$ python3 -q
>>> import numpy as np
>>> import numpy.linalg as la
>>> np.set_printoptions(precision=1, suppress=True, linewidth=120)
>>> data = np.loadtxt("m.csv", delimiter=",")
>>> data
array([[ 0.,  0.,  0.,  0.,  0.,  0.,  3.,  0.,  0.],
       [ 0.,  0., -3.,  0.,  0.,  0.,  0.,  0.,  0.],
       [ 0.,  0.,  0.,  0.,  3.,  0.,  0.,  0.,  0.],
       [ 0.,  0.,  0., -5.,  0.,  0.,  0.,  0.,  0.],
       [ 0.,  0.,  0.,  0.,  0.,  0.,  0., -2.,  0.],
       [ 0., -5.,  0.,  0.,  0.,  0.,  0.,  0.,  0.],
       [ 3.,  0.,  0.,  0.,  0.,  0.,  0.,  0.,  0.],
       [ 0.,  0.,  0.,  0.,  0.,  1.,  0.,  0.,  0.],
       [ 0.,  0.,  0.,  0.,  0.,  0.,  0.,  0., -5.]])
>>> vec = np.array([1, 0, 1, -1, -2, 0, -2, 2, 2])
>>> np.sign((data @ vec).round(6))
array([-1., -1., -1.,  1., -1.,  0.,  1.,  0., -1.])
>>> data @ vec
array([ -6.,  -3.,  -6.,   5.,  -4.,   0.,   3.,   0., -10.])
>>> data @ np.eye(9)[3]
array([ 0.,  0.,  0., -5.,  0.,  0.,  0.,  0.,  0.])
>>> la.svd(data, compute_uv=False)
array([5., 5., 5., 3., 3., 3., 3., 2., 1.])
>>> la.norm(data, axis=0)
array([3., 5., 3., 5., 3., 1., 3., 2., 5.])
>>> data @ data.T
array([[ 9.,  0.,  0.,  0.,  0.,  0.,  0.,  0.,  0.],
       [ 0.,  9.,  0.,  0.,  0.,  0.,  0.,  0.,  0.],
       [ 0.,  0.,  9.,  0.,  0.,  0.,  0.,  0.,  0.],
       [ 0.,  0.,  0., 25.,  0.,  0.,  0.,  0.,  0.],
       [ 0.,  0.,  0.,  0.,  4.,  0.,  0.,  0.,  0.],
       [ 0.,  0.,  0.,  0.,  0., 25.,  0.,  0.,  0.],
       [ 0.,  0.,  0.,  0.,  0.,  0.,  9.,  0.,  0.],
       [ 0.,  0.,  0.,  0.,  0.,  0.,  0.,  1.,  0.],
       [ 0.,  0.,  0.,  0.,  0.,  0.,  0.,  0., 25.]])
>>> r0 = np.array([5, 1, 0, 2, 1, 2, -2, -5, -4])
>>> other = data + np.outer(r0, np.eye(9)[0])
>>> round(la.det(other) / la.det(data), 1), round(float(1 + la.solve(data, r0)[0]), 1)
(np.float64(0.3), 0.3)
>>> rng = np.random.default_rng(8131)
>>> lab = rng.permutation(9)
>>> lab
array([7, 0, 2, 3, 6, 1, 4, 5, 8])
>>> other = data[lab][:, lab]
>>> np.diag(other)
array([ 0.,  0.,  0., -5.,  0.,  0.,  0.,  0., -5.])
>>> np.allclose(other, data)
False
>>> O, evecs = la.qr(data[:, :2])[0], la.qr(data[:, 2:])[0]
>>> sig = la.svd(O.T @ evecs, compute_uv=False)
>>> round(la.norm(O @ O.T - evecs @ evecs.T, 2), 1)
np.float64(1.0)
>>> sig
array([0., 0.])
>>> arr = np.load("w.npy")
>>> arr
array([[17. ,  6.5,  7.1, 21.8,  3.1,  2.9,  4.9],
       [18.3,  9.4,  8.2, 21. ,  3.9,  2.5,  2.7],
       [17.7,  9.6,  9.7, 20.8,  2.1,  3.5,  2. ],
       [19.4,  8.8,  8.2, 20. ,  2.4,  3.7,  3.2],
       [17.4,  9.9, 11.5, 20.5,  3.7,  4. ,  3.6],
       [17.9,  8.4,  8.4, 19.9,  3.1,  2.5,  2.4],
       [17. ,  9. ,  8.5, 20.7,  3.3,  3.2,  2.6],
       [19.4, 10.7,  8.4, 22. ,  3.8,  3.5,  2.1],
       [18.7,  8.4,  8.5, 21.4,  0.2,  1.1,  3.7],
       [16.9,  9.4,  9.5, 20.7,  2. ,  3.6,  2.8],
       [20.1,  9.2,  9.9, 20.1,  3.5,  0.9,  4.7],
       [18.8, 10.1,  8.6, 21.7,  3.3,  1.5,  2.9],
       [17.9, 10.2,  9.6, 20.9,  3. ,  1.3,  1.5],
       [16.9,  9.3,  7.7, 21.3,  3. ,  3.9,  3.3],
       [17.4,  8.9,  8.4, 20. ,  3.3,  2.9,  3.7],
       [18.3,  8.3,  9.7, 19.8,  3.3,  2.4,  2.4],
       [17. ,  8.5, 10.3, 21.5,  4. ,  3.3,  1.6],
       [18.9,  7.8,  9.1, 20.9,  2.5,  3.5,  3.9],
       [18. ,  8.5,  8.5, 20.1,  4.1,  3.2,  3. ],
       [19.1,  9.5,  8.2, 21.8,  1.9,  3. ,  3.6],
       [18.4,  6.9, 10.9, 22.1,  3.4,  2.3,  3. ],
       [18.6,  9.6,  9.6, 21.4,  2.4,  2.6,  3.7],
       [18.7,  8.2,  8.3, 20.8,  2.7,  1.8,  2.6],
       [17.4,  9.4,  9.7, 19.8,  3. ,  4.8,  2.6],
       [16.3,  9.3,  8.2, 21.4,  2.7,  3.2,  2.2],
       [17.6,  8.3,  9.3, 21.8, -0.2,  2.7,  3.1],
       [17.5,  9.9, 10.3, 22. ,  3.4,  3.8,  3. ]])
>>> C2 = np.cov(arr, rowvar=False)
>>> arr.std(axis=0)
array([0.9, 0.9, 1. , 0.7, 1. , 0.9, 0.8])
>>> np.median(arr, axis=0)
array([17.9,  9.2,  8.6, 20.9,  3.1,  3. ,  3. ])
>>> np.polyfit(arr[:, 4], arr[:, 3], 1)
array([-0.2, 21.4])
